$ ipython --no-banner

In [1]: import numpy as np

In [2]: np.set_printoptions(precision=3, suppress=True, linewidth=200, legacy="1.25")

In [3]: def rnd(a):
   ...:     return np.round(a, 3) + 0
   ...: 

In [4]: r0 = np.array([2, 3, 6])

In [5]: arr = r0[np.abs(np.subtract.outer(np.arange(3), np.arange(3)))]

In [6]: arr
Out[6]: 
array([[2, 3, 6],
       [3, 2, 3],
       [6, 3, 2]])

In [7]: w, vecs = np.linalg.eigh(arr)

In [8]: (w > 1e-8).sum(), (w < -1e-8).sum()
Out[8]: (1, 2)

In [9]: rnd(vecs @ np.diag(w) @ vecs.T)
Out[9]: 
array([[2., 3., 6.],
       [3., 2., 3.],
       [6., 3., 2.]])

In [10]: np.abs(vecs[:, -1]).round(6).argmax()
Out[10]: 0

In [11]: rnd(w)
Out[11]: array([-4.   , -0.196, 10.196])

In [12]: rnd(np.abs(vecs[:, -1]))
Out[12]: array([0.628, 0.46 , 0.628])

In [13]: rnd(w.sum()), np.trace(arr)
Out[13]: (6.0, 6)

In [14]: M = np.loadtxt("out10.csv", delimiter=",")

In [15]: M
Out[15]: 
array([[  2.,   8.,   1.],
       [ 11.,  14.,  10.],
       [ 11.,  23.,  19.],
       [  7.,  25.,  25.],
       [ 14.,  19.,  20.],
       [ 20.,  17.,  23.],
       [ 25.,  22.,  19.],
       [ 29.,  24.,  17.],
       [ 22.,  16.,  16.],
       [ 20.,   9.,  14.],
       [ 12.,   2.,   6.],
       [ 12.,   6.,   6.],
       [ 13.,  11.,   3.],
       [ 10.,  20.,  -2.],
       [  4.,  22.,  -9.],
       [ 11.,  15.,  -4.],
       [  4.,  15.,   1.],
       [  9.,   8.,  -1.],
       [  2.,  11.,   4.],
       [  5.,  16.,  -5.],
       [  1.,  21.,  -3.],
       [ -7.,  25.,   3.],
       [ -8.,  34.,  -5.],
       [  1.,  42.,  -8.],
       [  6.,  42., -14.],
       [  1.,  44.,  -7.]])

In [16]: Xc = M - M.mean(axis=0)

In [17]: Uu, sig, Vh = np.linalg.svd(Xc, full_matrices=False)

In [18]: rnd(np.abs(Vh[-1]))
Out[18]: array([0.814, 0.052, 0.578])

In [19]: rnd(sig ** 2 / (sig ** 2).sum())
Out[19]: array([0.624, 0.274, 0.103])

In [20]: np.linalg.matrix_rank(Xc)
Out[20]: 3

In [21]: np.abs(Uu[:, 0]).argmax()
Out[21]: 24

In [22]: rnd((sig ** 2).sum() ** 2 / (sig ** 4).sum())
Out[22]: 2.108

In [23]: rnd(Vh[0] * np.sign(Vh[0, np.abs(Vh[0]).argmax()]))
Out[23]: array([ 0.512, -0.534,  0.673])

In [24]: np.searchsorted(np.cumsum(sig ** 2) / (sig ** 2).sum(), 0.9) + 1
Out[24]: 3

In [25]: M2 = np.c_[M[:, :1] @ np.array([[3]]), np.array([6, 3, 3, 7, 0, 1, 9, 7, 6, 7, 9, 0, 2, 4, 3, 0, 1, 9, 8, 4, 2, 9, 8, 0, 7, 0])]

In [26]: M2
Out[26]: 
array([[  6.,   6.],
       [ 33.,   3.],
       [ 33.,   3.],
       [ 21.,   7.],
       [ 42.,   0.],
       [ 60.,   1.],
       [ 75.,   9.],
       [ 87.,   7.],
       [ 66.,   6.],
       [ 60.,   7.],
       [ 36.,   9.],
       [ 36.,   0.],
       [ 39.,   2.],
       [ 30.,   4.],
       [ 12.,   3.],
       [ 33.,   0.],
       [ 12.,   1.],
       [ 27.,   9.],
       [  6.,   8.],
       [ 15.,   4.],
       [  3.,   2.],
       [-21.,   9.],
       [-24.,   8.],
       [  3.,   0.],
       [ 18.,   7.],
       [  3.,   0.]])

In [27]: rnd(np.linalg.norm(np.linalg.qr(M)[0].T @ M2, axis=0) ** 2 / ((M2 ** 2).sum(axis=0) + 1e-12))
Out[27]: array([1.  , 0.53])

In [28]: rnd(np.linalg.lstsq(M, M2[:, 0])[0])
Out[28]: array([3., 0., 0.])

In [29]: rnd(np.linalg.norm(M2 - M @ np.linalg.lstsq(M, M2)[0], axis=0))
Out[29]: array([ 0.   , 19.266])

In [30]: Xc = (M - M.mean(axis=0)) / M.std(axis=0)

In [31]: np.argwhere(np.abs(Xc) > 2)
Out[31]: 
array([[ 7,  0],
       [23,  1],
       [24,  1],
       [25,  1]])

In [32]: coef = np.linalg.lstsq(np.delete(Xc, 1, axis=1), Xc[:, 1])[0]

In [33]: np.abs(coef).argmax()
Out[33]: 0

In [34]: rnd(1 - np.var(Xc[:, 1] - np.delete(Xc, 1, axis=1) @ coef))
Out[34]: 0.131

In [35]: D = np.linalg.norm(M[:, None] - M[None], axis=-1)

In [36]: np.linalg.matrix_rank(D ** 2)
Out[36]: 5

In [37]: np.unravel_index(D.round(6).argmax(), D.shape)
Out[37]: (5, 24)

In [38]: D.mean(axis=1).argmax()
Out[38]: 24

In [39]: M2 = M / np.linalg.norm(M, axis=1, keepdims=True)

In [40]: C2 = M2 @ M2.T

In [41]: (C2 - 2 * np.eye(26)).round(6).argmax(axis=1)
Out[41]: array([16,  6,  4,  2,  2,  4,  8,  6,  6, 11,  9,  9,  7, 15, 24, 13,  0, 15,  0, 14, 25, 22, 25, 25, 14, 20])

In [42]: np.argwhere(np.triu(np.abs(C2) > 0.95, 1))
Out[42]: 
array([[ 0, 13],
       [ 0, 16],
       [ 0, 18],
       [ 1,  2],
       [ 1,  4],
       [ 1,  5],
       [ 1,  6],
       [ 1,  7],
       [ 1,  8],
       [ 2,  3],
       [ 2,  4],
       [ 3,  4],
       [ 4,  5],
       [ 4,  6],
       [ 4,  8],
       [ 5,  6],
       [ 5,  7],
       [ 5,  8],
       [ 5,  9],
       [ 6,  7],
       [ 6,  8],
       [ 6,  9],
       [ 6, 11],
       [ 7,  8],
       [ 7,  9],
       [ 7, 11],
       [ 7, 12],
       [ 8,  9],
       [ 8, 11],
       [ 9, 10],
       [ 9, 11],
       [10, 11],
       [12, 17],
       [13, 15],
       [13, 16],
       [13, 19],
       [14, 19],
       [14, 20],
       [14, 23],
       [14, 24],
       [14, 25],
       [15, 17],
       [16, 18],
       [16, 20],
       [19, 20],
       [19, 23],
       [19, 24],
       [19, 25],
       [20, 22],
       [20, 23],
       [20, 24],
       [20, 25],
       [21, 22],
       [22, 23],
       [22, 25],
       [23, 24],
       [23, 25],
       [24, 25]])

In [43]: E = np.array([[1, -2, 3, 2], [4, 1, 6, 5], [3, 0, 5, 4], [4, 1, 6, 5]])

In [44]: # rank 2

In [45]: rnd(np.linalg.norm(E, 2) / np.linalg.norm(E))
Out[45]: 0.986

In [46]: np.linalg.matrix_rank(E, rtol=0.1)
Out[46]: 2

In [47]: np.linalg.cond(E) > 100
Out[47]: True

In [48]: feats = np.array([[9, 10], [9, 10]])

In [49]: feats
Out[49]: 
array([[ 9, 10],
       [ 9, 10]])

In [50]: rk = np.linalg.matrix_rank(feats)

In [51]: rk
Out[51]: 1

In [52]: null = np.linalg.svd(feats)[2][rk:].T

In [53]: np.linalg.matrix_rank(feats.T @ feats), np.linalg.matrix_rank(feats @ feats.T)
Out[53]: (1, 1)

In [54]: [int(np.linalg.matrix_rank(np.delete(feats, i, axis=0))) for i in range(2)]
Out[54]: [1, 1]

In [55]: null.shape
Out[55]: (2, 1)

In [56]: [int(np.linalg.matrix_rank(feats[:i])) for i in range(1, len(feats) + 1)]
Out[56]: [1, 1]

In [57]: np.allclose(feats @ null, 0)
Out[57]: True

In [58]: Uu, sig, Vh = np.linalg.svd(feats)

In [59]: vecs = Vh[:(sig > 1e-8).sum()]

In [60]: rng = np.random.default_rng(7575)

In [61]: x0 = feats[0] + 3 * feats[1] + rng.integers(2) * np.eye(2)[1]

In [62]: x0
Out[62]: array([36., 40.])

In [63]: rnd(np.diag(vecs.T @ vecs))
Out[63]: array([0.448, 0.552])

In [64]: np.linalg.matrix_rank(np.vstack([feats, x0]))
Out[64]: 1

In [65]: rnd(np.linalg.norm(x0 - vecs.T @ vecs @ x0))
Out[65]: 0.0

In [66]: data = np.loadtxt("layer14.csv", delimiter=",")

In [67]: data
Out[67]: 
array([[1., 0., 5., 8.],
       [1., 2., 1., 4.],
       [0., 0., 0., 1.],
       [0., 0., 2., 3.]])

In [68]: W1 = np.array([[-3, 1], [2, -3], [0, 0], [-1, 0]])

In [69]: coef = np.array([1, 1])

In [70]: H = np.maximum(data @ W1 + coef, 0)

In [71]: np.linalg.matrix_rank(H)
Out[71]: 1

In [72]: H
Out[72]: 
array([[0., 2.],
       [0., 0.],
       [0., 1.],
       [0., 1.]])

In [73]: Z = np.array([[-9, -3], [3, 8]])

In [74]: H @ Z
Out[74]: 
array([[ 6., 16.],
       [ 0.,  0.],
       [ 3.,  8.],
       [ 3.,  8.]])

In [75]: M2 = np.array([[0, 1], [2, 1]])

In [76]: Z = np.kron(M2, data)

In [77]: np.linalg.matrix_rank(Z)
Out[77]: 8

In [78]: rnd(np.linalg.norm(Z, 2)), rnd(np.linalg.norm(M2, 2) * np.linalg.norm(data, 2))
Out[78]: (25.108, 25.108)

In [79]: hat = np.triu(np.array([[4, 5, 0, 4], [1, 5, 0, 4], [5, 1, 2, 1], [5, 2, 3, 2]]), 1) + np.eye(4)

In [80]: M2 = hat @ data @ np.linalg.inv(hat)

In [81]: np.linalg.matrix_rank(M2)
Out[81]: 4

In [82]: M2
Out[82]: 
array([[  6., -20.,  18.,  78.],
       [  1.,  -3.,   9.,  15.],
       [  0.,   0.,   2.,   2.],
       [  0.,   0.,   2.,   1.]])

In [83]: hat @ data - data @ hat
Out[83]: 
array([[ 5.,  5., 13., 23.],
       [ 0., -5.,  8., -1.],
       [ 0.,  0.,  2.,  3.],
       [ 0.,  0.,  0., -2.]])
